>>> import numpy as np
>>> np.set_printoptions(suppress=True, linewidth=200)
>>> J = np.load("block13.npy")
>>> J.round(2)
array([[ 0.65, -0.58, -0.35, -0.35],
       [-0.58,  0.04, -0.58, -0.58],
       [-0.35, -0.58,  0.65, -0.35],
       [-0.35, -0.58, -0.35,  0.65]])
>>> w1 = np.array([[-3, -1, 3, 3, -1],
...     [0, 2, 2, -2, 0],
...     [1, 0, 2, -3, 1],
...     [-1, 0, -2, -3, -1]])
>>> coef = np.array([3, 0, 2, 2, 0])
>>> act = np.maximum(J @ w1 + coef, 0)
>>> print(act.round(2))
[[1.04 0.   2.81 7.19 0.  ]
 [4.73 0.65 0.35 3.65 0.58]
 [5.04 0.   1.81 1.19 1.35]
 [3.04 0.   0.   1.19 0.  ]]
>>> (act > 0).astype(int)
array([[1, 0, 1, 1, 0],
       [1, 1, 1, 1, 1],
       [1, 0, 1, 1, 1],
       [1, 0, 0, 1, 0]])
>>> cent = np.array([[1, 2, 2], [0, 0, 3], [2, 3, 0], [0, 3, 0], [3, 2, 3]])
>>> (act @ cent).round(6).argmax(axis=1)
array([1, 1, 1, 1])
>>> print(np.round(act @ cent, 2))
[[ 6.65 32.08  2.08]
 [ 7.15 22.62 13.15]
 [12.69 21.77 14.12]
 [ 3.04  9.65  6.08]]
>>> w1 @ cent
array([[  0,  10, -12],
       [  4,   0,   6],
       [  8,   1,   5],
       [ -8, -19,  -5]])
>>> w, evecs = np.linalg.eig(J)
>>> np.round(np.sort(np.linalg.eigvals(J.T)), 2)
array([-1.,  1.,  1.,  1.])
>>> np.round(np.sort(np.linalg.eigvals(np.linalg.inv(J))), 2)
array([-1.,  1.,  1.,  1.])
>>> w.round(2)
array([ 1., -1.,  1.,  1.])
>>> round(float(np.prod(w)), 2)
-1.0
>>> np.round(np.sort(np.linalg.eigvals(J @ J)), 2)
array([1., 1., 1., 1.])
>>> proj = np.triu(np.array([[0, 1, -1, 0], [-2, 0, -1, 1], [1, -3, -1, 0], [-2, 0, 3, 3]]), 1) + np.eye(4)
>>> A2 = proj @ J @ np.linalg.inv(proj)
>>> A2.round(2)
array([[ 0.42, -0.38, -1.54, -0.19],
       [-0.58,  0.62, -1.54, -0.19],
       [-0.35, -0.23,  0.08, -0.12],
       [-0.35, -0.23, -0.92,  0.88]])
>>> np.round(np.poly(A2), 2) + 0
array([ 1., -2.,  0.,  2., -1.])
>>> np.linalg.matrix_rank(A2)
np.int64(4)
>>> np.round(proj @ J - J @ proj, 2)
array([[-0.23, -0.04, -1.15,  0.35],
       [ 0.  ,  0.58, -1.54,  0.96],
       [ 0.  ,  0.35, -0.92,  0.58],
       [ 0.  ,  0.35, -0.92,  0.58]])
